% python3 -q
>>> import numpy as np
>>> from numpy import linalg as LA
>>> np.set_printoptions(suppress=True, linewidth=120)
>>> def tidy(a):
...     return np.round(a, 2) + 0
... 
>>> K = np.array([[1, -1, -1, 1, -1, 1, 1, -1],
...     [1, 1, 1, 1, 1, 1, 1, 1],
...     [1, 1, 1, 1, -1, -1, -1, -1],
...     [1, -1, 1, -1, -1, 1, -1, 1]])
>>> T = np.stack([K, 5 * K, K[::-1]])
>>> print(np.einsum("bij,cij->bc", T, T))
[[ 32 160   0]
 [160 800   0]
 [  0   0  32]]
>>> print(tidy(LA.norm(T, axis=(1, 2))))
[ 5.66 28.28  5.66]
>>> print((T @ K.T).shape)
(3, 4, 4)
>>> rng = np.random.default_rng(411444)
>>> Y = K + rng.integers(-2, 3, (4, 1)) @ rng.integers(-2, 3, (1, 8))
>>> print(Y)
[[ 1 -1 -1  1 -1  1  1 -1]
 [ 5  3 -1  3  5  1 -1  1]
 [ 1  1  1  1 -1 -1 -1 -1]
 [ 3  0  0  0  1  1 -2  1]]
>>> print(Y - K)
[[ 0  0  0  0  0  0  0  0]
 [ 4  2 -2  2  4  0 -2  0]
 [ 0  0  0  0  0  0  0  0]
 [ 2  1 -1  1  2  0 -1  0]]
>>> print(tidy(LA.svd(Y - K, compute_uv=False)))
[7.75 0.   0.   0.  ]
>>> def softmax(z):
...     e = np.exp(z - z.max(axis=-1, keepdims=True))
...     return e / e.sum(axis=-1, keepdims=True)
... 
>>> print(tidy(softmax(K[3] + 2)))
[0.22 0.03 0.22 0.03 0.03 0.22 0.03 0.22]
>>> att = K @ K.T / np.sqrt(8)
>>> print(tidy(softmax(att + np.triu(np.full(att.shape, -np.inf), 1))))
[[1.   0.   0.   0.  ]
 [0.06 0.94 0.   0.  ]
 [0.05 0.05 0.89 0.  ]
 [0.05 0.05 0.05 0.85]]
>>> print(tidy(softmax(att)))
[[0.85 0.05 0.05 0.05]
 [0.05 0.85 0.05 0.05]
 [0.05 0.05 0.85 0.05]
 [0.05 0.05 0.05 0.85]]
>>> Y = np.array([[-6, -7], [-8, -9], [-8, -6]])
>>> data = np.kron(np.eye(3, dtype=int), Y)
>>> print(data)
[[-6 -7  0  0  0  0]
 [-8 -9  0  0  0  0]
 [-8 -6  0  0  0  0]
 [ 0  0 -6 -7  0  0]
 [ 0  0 -8 -9  0  0]
 [ 0  0 -8 -6  0  0]
 [ 0  0  0  0 -6 -7]
 [ 0  0  0  0 -8 -9]
 [ 0  0  0  0 -8 -6]]
>>> T = np.stack([data, 5 * data, data[::-1]])
>>> print(T.sum(axis=0))
[[-36 -42   0   0  -8  -6]
 [-48 -54   0   0  -8  -9]
 [-48 -36   0   0  -6  -7]
 [  0   0 -44 -48   0   0]
 [  0   0 -56 -63   0   0]
 [  0   0 -54 -43   0   0]
 [ -8  -6   0   0 -36 -42]
 [ -8  -9   0   0 -48 -54]
 [ -6  -7   0   0 -48 -36]]
>>> print(tidy(LA.norm(T, axis=(1, 2))))
[ 31.46 157.32  31.46]
>>> print(LA.matrix_rank(T.reshape(3, -1)))
2
>>> print(np.einsum("bij,cij->bc", T, T))
[[  990  4950   325]
 [ 4950 24750  1625]
 [  325  1625   990]]
>>> r0 = np.array([-7, -8])
>>> print(np.cross(data[0, :3], data[3, :3]))
[ 42 -36   0]
>>> print(np.convolve(data[0], r0))
[42 97 56  0  0  0  0]
>>> print(np.correlate(data[0], data[3], "full"))
[ 0  0 42 85 42  0  0  0  0  0  0]
>>> print(tidy(LA.norm(data, 2)))
18.08
>>> print(tidy(LA.norm(data) ** 2 / LA.norm(data, 2) ** 2))
3.03
>>> print(LA.norm(data, axis=1).argmax())
1
>>> print(tidy(LA.norm(data[6] - data[4])))
15.17
>>> print(tidy(LA.norm(data, axis=1)))
[ 9.22 12.04 10.    9.22 12.04 10.    9.22 12.04 10.  ]
>>> Y = np.c_[data[:, :5] @ np.array([[-2, 2, 0, 0, 0],
...     [-2, -2, -2, 1, 0],
...     [-2, -2, -1, -1, 0],
...     [-1, 0, -1, 0, -1],
...     [1, -1, -1, 1, -1]]), np.array([4, 5, -1, -1, -2, 2, -4, 2, -4])]
>>> print(Y)
[[26  2 14 -7  0  4]
 [34  2 18 -9  0  5]
 [28 -4 12 -6  0 -1]
 [19 12 13  6  7 -1]
 [25 16 17  8  9 -2]
 [22 16 14  8  6  2]
 [-6  6  6 -6  6 -4]
 [-8  8  8 -8  8  2]
 [-8  8  8 -8  8 -4]]
>>> print(LA.matrix_rank(Y))
6
>>> print(tidy(LA.norm(Y - data @ LA.lstsq(data, Y)[0], axis=0)))
[0.   0.   0.   0.   0.   4.65]
>>> q, _ = LA.qr(np.array([[1.9, 0.2, -0.1, 2.2, 0.7],
...     [-0.7, 0.7, 1.6, 0.9, -0.4],
...     [0.1, 1.2, 0.5, 0.6, 1.3],
...     [-1.1, 0.8, 1.5, -1.7, -0.6],
...     [-0.8, -0.4, 0.7, 0.1, 0.3]]))
>>> M = q[:, :5]
>>> print(tidy(M))
[[-0.78 -0.23  0.55 -0.17  0.13]
 [ 0.29 -0.39  0.52  0.47 -0.53]
 [-0.04 -0.73 -0.37  0.34  0.46]
 [ 0.45 -0.42  0.21 -0.75  0.09]
 [ 0.33  0.29  0.5   0.26  0.7 ]]
>>> # keeps lengths
>>> Y = np.array([[1, 0, 2], [2, 0, 2]])
>>> W2 = np.kron(Y, M)
>>> print(tidy(LA.norm(W2, 2)), tidy(LA.norm(Y, 2) * LA.norm(M, 2)))
3.56 3.56
>>> W0 = np.load("m.npy")
>>> print(W0)
[[  0   2  -2 -10  -4  -7]
 [ -2   0   4   2   2   0]
 [  2  -4   0  -3  -1  -3]
 [ 10  -2   3   0   0   5]
 [  4  -2   1   0   0   0]
 [  7   0   3  -5   0   0]]
>>> # skew, so no eigenvalue has a real part
>>> print((W0 - W0.T) / 2)
[[  0.   2.  -2. -10.  -4.  -7.]
 [ -2.   0.   4.   2.   2.   0.]
 [  2.  -4.   0.  -3.  -1.  -3.]
 [ 10.  -2.   3.   0.   0.   5.]
 [  4.  -2.   1.   0.   0.   0.]
 [  7.   0.   3.  -5.   0.   0.]]
>>> print(W0 @ W0)
[[-173   36  -47   45    6  -44]
 [  36  -28   12    8    4   12]
 [ -47   12  -39  -13  -16  -29]
 [  45    8  -13 -138  -47  -79]
 [   6    4  -16  -47  -21  -31]
 [ -44   12  -29  -79  -31  -83]]
>>> print(tidy(np.sort(np.abs(LA.eigvals(W0)))))
[ 0.88  0.88  4.76  4.76 14.75 14.75]
>>> print(tidy(LA.det(W0)))
3844.0
>>> q, R = LA.qr(W0)
>>> print(tidy(abs(R[0, 0])), tidy(LA.norm(W0[:, 0])))
13.15 13.15
>>> print(np.allclose(R.T @ R, W0.T @ W0))
True
>>> print(tidy(np.abs(np.diag(R))))
[13.15  4.53  5.1   9.52  0.99  1.35]
>>> print(tidy(R))
[[-13.15   2.74  -3.57   3.42   0.46  -3.35]
 [  0.     4.53  -0.49  -3.83  -1.16  -0.63]
 [  0.     0.     5.1    4.58   3.35   3.28]
 [  0.     0.     0.    -9.52  -2.7   -7.67]
 [  0.     0.     0.     0.    -0.99  -0.13]
 [  0.     0.     0.     0.     0.     1.35]]
>>> x0 = np.array([2, 1, 3, 1, 3, 2])
>>> print(LA.norm(W0 @ x0) <= LA.norm(W0, 2) * LA.norm(x0) + 1e-9)
True
>>> print(W0 @ np.ones(6))
[-21.   6.  -9.  16.   3.   5.]
>>> print(np.sign((W0 @ x0).round(6)))
[-1  1 -1  1  1  1]
